$ python3 -q
>>> import numpy as np
>>> np.set_printoptions(suppress=True, linewidth=200)
>>> data = np.load("w.npy")
>>> data
array([[19,  8,  2,  0, -7, 14,  5],
       [ 8, 23, -7,  7,  5, -1, -6],
       [ 2, -7, 30,  0, -3,  8, 15],
       [ 0,  7,  0, 36,  1, -5, 10],
       [-7,  5, -3,  1, 21,  3, -8],
       [14, -1,  8, -5,  3, 34,  9],
       [ 5, -6, 15, 10, -8,  9, 23]])
>>> vec = np.ones(7)
>>> for _ in range(4):
...     vec = data @ vec
...     vec /= np.linalg.norm(vec)
...     print(round(vec @ data @ vec, 2))
... 
49.34
52.97
54.87
55.86
>>> round(np.linalg.eigvalsh(data)[-1], 2)
np.float64(56.89)
>>> np.allclose(data, data.T)
True
>>> np.round(np.sort(np.abs(np.linalg.eigvals(data))), 2)
array([ 2.57,  5.41, 16.4 , 24.79, 37.46, 42.48, 56.89])
>>> feats = np.loadtxt("out16.csv", delimiter=",")
>>> feats
array([[1., 0., 0., 0.],
       [0., 0., 0., 1.],
       [0., 0., 1., 0.],
       [0., 1., 0., 0.]])
>>> np.flatnonzero(np.linalg.matrix_power((feats != 0) + (feats.T != 0) + np.eye(4), 4)[2])
array([2])
>>> round(float(np.linalg.det(feats)), 2)
-1.0
>>> (feats != 0).astype(int)
array([[1, 0, 0, 0],
       [0, 0, 0, 1],
       [0, 0, 1, 0],
       [0, 1, 0, 0]])
>>> B = np.array([[0, 6], [-6, 9]])
>>> W2 = np.kron(B, feats)
>>> W2.shape
(8, 8)
>>> W2
array([[ 0.,  0.,  0.,  0.,  6.,  0.,  0.,  0.],
       [ 0.,  0.,  0.,  0.,  0.,  0.,  0.,  6.],
       [ 0.,  0.,  0.,  0.,  0.,  0.,  6.,  0.],
       [ 0.,  0.,  0.,  0.,  0.,  6.,  0.,  0.],
       [-6., -0., -0., -0.,  9.,  0.,  0.,  0.],
       [-0., -0., -0., -6.,  0.,  0.,  0.,  9.],
       [-0., -0., -6., -0.,  0.,  0.,  9.,  0.],
       [-0., -6., -0., -0.,  0.,  9.,  0.,  0.]])
>>> round(np.linalg.norm(W2, 2), 2), round(np.linalg.norm(B, 2) * np.linalg.norm(feats, 2), 2)
(np.float64(12.0), np.float64(12.0))
>>> np.linalg.matrix_rank(W2)
np.int64(8)
>>> E = np.load("m.npy")
>>> E.round(2)
array([[ 0.82, -0.02,  0.14, -0.33,  0.12],
       [-0.02,  1.  ,  0.02, -0.04,  0.01],
       [ 0.14,  0.02,  0.89,  0.26, -0.1 ],
       [-0.33, -0.04,  0.26,  0.38,  0.23],
       [ 0.12,  0.01, -0.1 ,  0.23,  0.91]])
>>> evals, V = np.linalg.eigh(E)
>>> vec = np.array([2, 2, 0, -2, 1])
>>> np.round(V * np.abs(evals) @ V.T, 2)
array([[ 0.82, -0.02,  0.14, -0.33,  0.12],
       [-0.02,  1.  ,  0.02, -0.04,  0.01],
       [ 0.14,  0.02,  0.89,  0.26, -0.1 ],
       [-0.33, -0.04,  0.26,  0.38,  0.23],
       [ 0.12,  0.01, -0.1 ,  0.23,  0.91]])
>>> np.round(V * np.maximum(evals, 0) @ V.T, 2)
array([[ 0.82, -0.02,  0.14, -0.33,  0.12],
       [-0.02,  1.  ,  0.02, -0.04,  0.01],
       [ 0.14,  0.02,  0.89,  0.26, -0.1 ],
       [-0.33, -0.04,  0.26,  0.38,  0.23],
       [ 0.12,  0.01, -0.1 ,  0.23,  0.91]])
>>> np.round(np.linalg.eigvalsh(E[1:, 1:]), 2)
array([0.18, 1.  , 1.  , 1.  ])
>>> round(vec @ E @ vec, 2)
np.float64(12.12)
